% python3 -q
>>> import numpy as np
>>> import numpy.linalg as la
>>> np.set_printoptions(precision=3, suppress=True, linewidth=160, floatmode="fixed")
>>> def tidy(a):
...     return np.round(a, 3) + 0
... 
>>> E = np.load("x.npy")
>>> E
array([[ 2.650,  0.152,  1.399],
       [ 0.973,  2.739,  0.743],
       [ 0.050,  2.373,  1.835],
       [ 2.569, -0.083, -1.547],
       [-2.141,  0.722, -1.974],
       [-2.201, -1.312, -1.561],
       [ 2.473,  1.376,  0.997],
       [-1.578,  1.150, -2.277],
       [ 1.620, -1.164, -2.241],
       [ 1.270,  2.515,  1.031],
       [-2.294,  1.708,  0.904],
       [-1.772, -2.297, -0.763],
       [ 1.170,  2.733,  0.403],
       [-2.371, -0.379, -1.799],
       [-2.731, -0.861, -0.894],
       [ 2.154,  0.128, -2.085],
       [-0.761,  2.775, -0.847],
       [ 2.874, -0.631, -0.587],
       [-2.020, -2.176, -0.427],
       [-1.493,  1.133, -2.343],
       [-0.680, -2.419, -1.638],
       [ 1.473,  0.016, -2.613],
       [-0.337, -1.297, -2.684]])
>>> z = E[:, 0] > np.median(E[:, 0])
>>> u = E[z].mean(axis=0) - E[~z].mean(axis=0)
>>> np.argsort(-np.abs(u).round(6), kind="stable")
array([0, 1, 2])
>>> tidy(u)
array([3.451, 1.194, 1.116])
>>> ((E - E.mean(axis=0)) @ u > 0).astype(int)
array([1, 1, 1, 1, 0, 0, 1, 0, 1, 1, 0, 0, 1, 0, 0, 1, 1, 1, 0, 0, 0, 1, 0])
>>> J = np.load("out2.npy")
>>> J
array([[ 3,  1,  3],
       [ 2,  2,  0],
       [-3, -5,  3]])
>>> tidy(la.det(J))
np.float64(0.0)
>>> print(tidy(np.abs(la.eigvals(J)).max()))
5.292
>>> print(tidy(np.sort(np.abs(la.eigvals(J)))))
[0.000 5.292 5.292]
>>> print(la.matrix_power(J, 4))
[[-600 -584  -24]
 [ -88 -232  216]
 [-336  112 -672]]
>>> x = np.array([-2, 0, 1])
>>> J @ (2 * x)
array([-6, -8, 18])
>>> (J @ x).argmax()
np.int64(2)
>>> print(J @ x)
[-3 -4  9]
>>> np.sign((J @ x).round(6))
array([-1, -1,  1])
>>> U, sig, Vt = la.svd(J)
>>> vecs = Vt[:(sig > 1e-8).sum()]
>>> rng = np.random.default_rng(56)
>>> x = J[1] + -3 * J[2] + rng.integers(2) * np.eye(3)[1]
>>> x
array([11.000, 17.000, -9.000])
>>> la.matrix_rank(np.vstack([J, x]))
np.int64(2)
>>> tidy(la.norm(x - vecs.T @ vecs @ x))
np.float64(0.0)
>>> la.matrix_rank(J, rtol=0.1)
np.int64(2)
>>> la.cond(J) > 100
np.True_
>>> tidy(la.norm(J, 2) / la.norm(J))
np.float64(0.854)
>>> A2 = np.array([[1, 1], [3, 1]])
>>> M = np.kron(np.eye(2, dtype=int), A2)
>>> M
array([[1, 1, 0, 0],
       [3, 1, 0, 0],
       [0, 0, 1, 1],
       [0, 0, 3, 1]])
>>> u = np.array([1, -2, -2])
>>> np.convolve(M[3], u)
array([ 0,  0,  3, -5, -8, -2])
>>> np.polyval(u, M[3])
array([-2, -2,  1, -3])
>>> w1 = np.array([[0, 1], [-2, -3], [-2, -1], [0, 0]])
>>> b = np.array([2, 0])
>>> act = np.maximum(M @ w1 + b, 0)
>>> act
array([[0, 0],
       [0, 0],
       [0, 0],
       [0, 0]])
>>> la.matrix_rank(act)
np.int64(0)
>>> C = np.array([[7, 2], [0, 3]])
>>> w1 @ C
array([[  0,   3],
       [-14, -13],
       [-14,  -7],
       [  0,   0]])
>>> (act @ C).round(6).argmax(axis=1)
array([0, 0, 0, 0])
>>> K = np.load("a.npy")
>>> K
array([[-22.449,  -6.775,  23.218],
       [-15.429,  -8.166,  19.944],
       [ -6.903,  -9.332,  15.322],
       [ -1.065,  -9.466,  11.346],
       [ -0.454,  -9.418,  10.855],
       [  0.137,  -9.354,  10.359],
       [  4.831,  -5.984,   3.035],
       [  4.402,  -4.530,   1.656],
       [  4.265,  -4.264,   1.448],
       [  4.148,  -4.057,   1.296],
       [  2.074,  -1.566,   0.022],
       [  1.232,  -0.846,  -0.116],
       [ -0.948,   0.392,   0.545],
       [ -1.277,   0.324,   1.129],
       [ -1.333,   0.152,   1.548],
       [ -0.536,  -1.356,   3.522],
       [  0.825,  -2.992,   5.041],
       [  3.239,  -5.511,   7.006],
       [  9.056, -10.951,  10.583],
       [ 11.502, -13.113,  11.862],
       [ 33.888, -31.530,  21.185],
       [ 36.414, -33.519,  22.086],
       [ 39.799, -36.167,  23.262],
       [ 66.218, -56.295,  31.562],
       [ 67.694, -57.397,  31.990],
       [ 69.665, -58.868,  32.558],
       [ 78.875, -65.697,  35.145]])
>>> x = np.array([0, -2, 2])
>>> target = K @ x
>>> b, lr = np.zeros(3), 1 / la.norm(K, 2) ** 2
>>> for i in range(25):
...     b -= lr * K.T @ (K @ b - target)
...     if i % 5 == 0: print(i, round(la.norm(K @ b - target), 3))
... 
0 98.664
5 74.687
10 56.539
15 42.804
20 32.41
>>> tidy(la.cond(K))
np.float64(58.652)
